>>> import numpy as np
>>> import numpy.linalg as la
>>> np.set_printoptions(suppress=True, linewidth=120)
>>> def tidy(a):
...     return np.round(a, 1) + 0
... 
>>> K = np.array([[-1.0, -1.4, -0.3, 0.2, 1.5],
...     [-1.9, -0.9, -1.8, 0.9, -0.4],
...     [1.2, -0.2, 0.5, -1.5, -1.6],
...     [-1.3, -0.7, -0.6, -0.3, -0.9],
...     [-0.4, -1.0, 1.4, -0.7, -1.4]])
>>> K
array([[-1. , -1.4, -0.3,  0.2,  1.5],
       [-1.9, -0.9, -1.8,  0.9, -0.4],
       [ 1.2, -0.2,  0.5, -1.5, -1.6],
       [-1.3, -0.7, -0.6, -0.3, -0.9],
       [-0.4, -1. ,  1.4, -0.7, -1.4]])
>>> K[5]
Traceback (most recent call last):
  File "<python-input-6>", line 1, in <module>
    K[5]
    ~^^^
IndexError: index 5 is out of bounds for axis 0 with size 5
>>> print(tidy(np.diff(K, axis=0)))
[[-0.9  0.5 -1.5  0.7 -1.9]
 [ 3.1  0.7  2.3 -2.4 -1.2]
 [-2.5 -0.5 -1.1  1.2  0.7]
 [ 0.9 -0.3  2.  -0.4 -0.5]]
>>> la.matrix_rank(K)
np.int64(5)
>>> tidy(K.sum(axis=1))
array([-1. , -4.1, -1.6, -3.8, -2.1])
>>> proj = np.triu(np.array([[1, 1, 3, 3, 2],
...     [2, 0, 3, 3, 1],
...     [0, 1, 0, 1, 2],
...     [2, 2, 3, 0, 3],
...     [2, 3, 3, 1, 0]]), 1) + np.eye(5)
>>> M2 = proj @ K @ la.inv(proj)
>>> print(tidy(np.poly(M2)))
[  1.    3.1   1.9  -8.1 -24.   -9. ]
>>> la.matrix_rank(M2)
np.int64(5)
>>> tidy(np.einsum("ij,ji->", K, K))
np.float64(5.8)
>>> print(tidy(la.eigvals(K).sum().real))
-3.1
>>> print(tidy(la.det(2 * K)), tidy(la.det(K)))
288.8 9.0
>>> tidy(la.det(K.T))
np.float64(9.0)
>>> tidy(la.eigvals(K))
array([ 1.9+0.j , -2.4+0.j , -1.1+1.8j, -1.1-1.8j, -0.4+0.j ])
>>> print(tidy(la.det(K[::-1])))
9.0
>>> tidy(np.poly(K))
array([  1. ,   3.1,   1.9,  -8.1, -24. ,  -9. ])
>>> x = np.array([0, 0, 1, 1, 2])
>>> target = K @ x
>>> tidy(target)
array([ 2.9, -1.7, -4.2, -2.7, -2.1])
>>> tidy(la.solve(K.T, K[1]))
array([0., 1., 0., 0., 0.])
>>> M2 = np.array([[9, 4], [8, 3], [8, -9], [-2, 1]])
>>> cent = np.array([[-5, -5, 4], [2, -5, -4]])
>>> rng = np.random.default_rng(51)
>>> F = M2 @ cent + 0.3 * rng.normal(size=(4, 3))
>>> tidy(F)
array([[-37.2, -65.2,  20. ],
       [-33.6, -55.1,  19.7],
       [-58.2,   5.5,  67.9],
       [ 11.6,   4.9, -11.9]])
>>> left, sigma, VT = la.svd(F)
>>> print(tidy(sigma))
[118.8  69.3   0.3]
>>> np.argmax(sigma[:-1] / (sigma[1:] + 1e-6)) + 1
np.int64(2)
>>> M2 = left[:, :2] @ np.diag(sigma[:2]) @ VT[:2]
>>> print(la.matrix_rank(M2))
2
>>> print(la.matrix_rank(F, rtol=0.05))
2
>>> tidy(la.norm(F - M2) / la.norm(F))
np.float64(0.0)
>>> W0 = np.load("out2.npy")
>>> W0
array([[ 0, -8, -8],
       [ 8,  0,  6],
       [ 8, -6,  0]])
>>> left, sigma, VT = la.svd(W0)
>>> np.argmax(sigma[:-1] / (sigma[1:] + 1e-6)) + 1
np.int64(2)
>>> tidy(sigma)
array([12.8, 12.8,  0. ])
>>> M2 = left[:, :2] @ np.diag(sigma[:2]) @ VT[:2]
>>> print(la.matrix_rank(W0, rtol=0.05))
2
>>> print(tidy(la.norm(W0 - M2) / la.norm(W0)))
0.0
>>> print(tidy(la.norm(W0 - M2, 2)), tidy(sigma[2]))
0.0 0.0
>>> print(np.unique(W0.round(6), axis=0).shape)
(3, 3)
>>> la.lstsq(W0[:-1].T, W0[-1])[2]
np.int32(2)
>>> try:
...     la.inv(W0)
... except la.LinAlgError as e:
...     print("failed:", e)
... 
failed: Singular matrix
>>> cent = np.array([[6, -4, -9], [-8, -3, -5]])
>>> m1 = np.repeat(cent, 13 // 2, axis=0)
>>> m1 = m1 + 0.3 * rng.normal(size=m1.shape)
>>> tidy(m1)
array([[ 6.1, -3.4, -9.1],
       [ 5.5, -3.5, -8.9],
       [ 6.1, -4.2, -9.3],
       [ 6.5, -4.5, -9.2],
       [ 5.7, -3.6, -8.9],
       [ 5.8, -3.8, -8.4],
       [-8.3, -3.3, -4.9],
       [-7.9, -3.3, -5.2],
       [-8. , -2.7, -5.4],
       [-7.8, -2.8, -4.4],
       [-8.7, -3.1, -5.1],
       [-7.5, -3.4, -5.2]])
>>> left, sigma = la.svd(m1)
Traceback (most recent call last):
  File "<python-input-53>", line 1, in <module>
    left, sigma = la.svd(m1)
    ^^^^^^^^^^^
ValueError: too many values to unpack (expected 2)
>>> left, sigma, VT = la.svd(m1, full_matrices=False)
>>> tidy(sigma)
array([28.3, 24.2,  1. ])
>>> print(tidy(left.T @ m1 @ VT.T))
[[28.3  0.   0. ]
 [ 0.  24.2  0. ]
 [ 0.   0.   1. ]]
>>> np.abs(left[:, 0]).round(6).argmax()
np.int64(3)
>>> tidy(left.T @ left)
array([[1., 0., 0.],
       [0., 1., 0.],
       [0., 0., 1.]])
>>> np.allclose(left * sigma @ VT, m1)
True
>>> tidy(np.sqrt((sigma ** 2).sum())), tidy(la.norm(m1))
(np.float64(37.2), np.float64(37.2))
>>> x = np.array([0, 9, 5])
>>> target = m1 @ x
>>> print(tidy(la.solve(m1.T @ m1, m1.T @ target)))
[0. 9. 5.]
>>> tidy(la.lstsq(m1, target)[0])
array([0., 9., 5.])
>>> target = target + 0.3 * rng.normal(size=12)
>>> tidy(target)
array([-76.2, -76.3, -84.2, -86.4, -76. , -76.4, -53.7, -55.7, -52. , -47.4, -54. , -56.1])
>>> b, *_ = la.lstsq(m1, target)
>>> tidy(la.norm(target - m1 @ b))
np.float64(0.9)
>>> tidy(b)
array([0. , 9.2, 4.9])
>>> cent = m1[[5, 11]].astype(float)
>>> for _ in range(7):
...     z = la.norm(m1[:, None] - cent, axis=-1).argmin(axis=1)
...     cent = np.array([m1[z == j].mean(axis=0) for j in range(2)])
... 
>>> z
array([0, 0, 0, 0, 0, 0, 1, 1, 1, 1, 1, 1])
>>> tidy(cent)
array([[ 5.9, -3.8, -9. ],
       [-8. , -3.1, -5. ]])
>>> M = np.array([[-2.0, -1.9, -5.6, 0.6, -2.4],
...     [-4.4, 6.6, 0.9, 2.1, 5.1],
...     [-1.0, 11.2, 9.8, 4.0, 5.2],
...     [3.7, 0.2, 5.3, 2.6, 6.6],
...     [4.4, -3.6, -0.6, -2.4, 0.7]])
>>> O = M.astype(float).copy()
>>> for j in range(5):
...     O[:, j] -= O[:, :j] @ (O[:, :j].T @ O[:, j])
...     O[:, j] /= la.norm(O[:, j])
... 
>>> tidy(O.T @ M)
array([[ 7.6, -6.8,  1.9, -2. ,  0.6],
       [ 0. , 11.8, 12.1,  4.5,  8.4],
       [ 0. ,  0. ,  2.7,  1. ,  0.3],
       [ 0. ,  0. ,  0. ,  2.8,  3.1],
       [ 0. ,  0. ,  0. ,  0. ,  4.7]])
